$ ipython --no-banner

In [1]: import numpy as np

In [2]: import numpy.linalg as la

In [3]: np.set_printoptions(precision=4, suppress=True, linewidth=160, legacy="1.25")

In [4]: def tidy(a):
   ...:     return np.round(a, 4) + 0
   ...: 

In [5]: E = np.load("case8.npy")

In [6]: print(E)
[[0 2 6 4 0]
 [0 0 2 6 4]
 [4 0 0 2 6]
 [6 4 0 0 2]
 [2 6 4 0 0]]

In [7]: print(tidy(la.det(2 * E)), tidy(la.det(E)))
67584.0 2112.0

In [8]: print(np.kron(np.eye(2, dtype=int), E))
[[0 2 6 4 0 0 0 0 0 0]
 [0 0 2 6 4 0 0 0 0 0]
 [4 0 0 2 6 0 0 0 0 0]
 [6 4 0 0 2 0 0 0 0 0]
 [2 6 4 0 0 0 0 0 0 0]
 [0 0 0 0 0 0 2 6 4 0]
 [0 0 0 0 0 0 0 2 6 4]
 [0 0 0 0 0 4 0 0 2 6]
 [0 0 0 0 0 6 4 0 0 2]
 [0 0 0 0 0 2 6 4 0 0]]

In [9]: print(tidy(la.eigvals(E)))
[12.    +0.j     -7.4721+3.0777j -7.4721-3.0777j  1.4721+0.7265j  1.4721-0.7265j]

In [10]: print(np.einsum("ii->", E))
0

In [11]: th = np.radians(72)

In [12]: Rm = np.eye(5)

In [13]: Rm[0, 0] = Rm[4, 4] = np.cos(th)

In [14]: Rm[0, 4], Rm[4, 0] = -np.sin(th), np.sin(th)

In [15]: print(tidy(Rm))
[[ 0.309   0.      0.      0.     -0.9511]
 [ 0.      1.      0.      0.      0.    ]
 [ 0.      0.      1.      0.      0.    ]
 [ 0.      0.      0.      1.      0.    ]
 [ 0.9511  0.      0.      0.      0.309 ]]

In [16]: Y = E @ Rm.T

In [17]: print(tidy(la.svd(E, compute_uv=False)), tidy(la.svd(Y, compute_uv=False)))
[12.      8.0811  8.0811  1.6417  1.6417] [12.      8.0811  8.0811  1.6417  1.6417]

In [18]: print(np.allclose(la.norm(E, axis=1), la.norm(Y, axis=1)))
True

In [19]: print(tidy(Y))
[[ 0.      2.      6.      4.      0.    ]
 [-3.8042  0.      2.      6.      1.2361]
 [-4.4703  0.      0.      2.      5.6583]
 [-0.048   4.      0.      0.      6.3244]
 [ 0.618   6.      4.      0.      1.9021]]

In [20]: print(np.allclose(E @ E.T, Y @ Y.T))
True
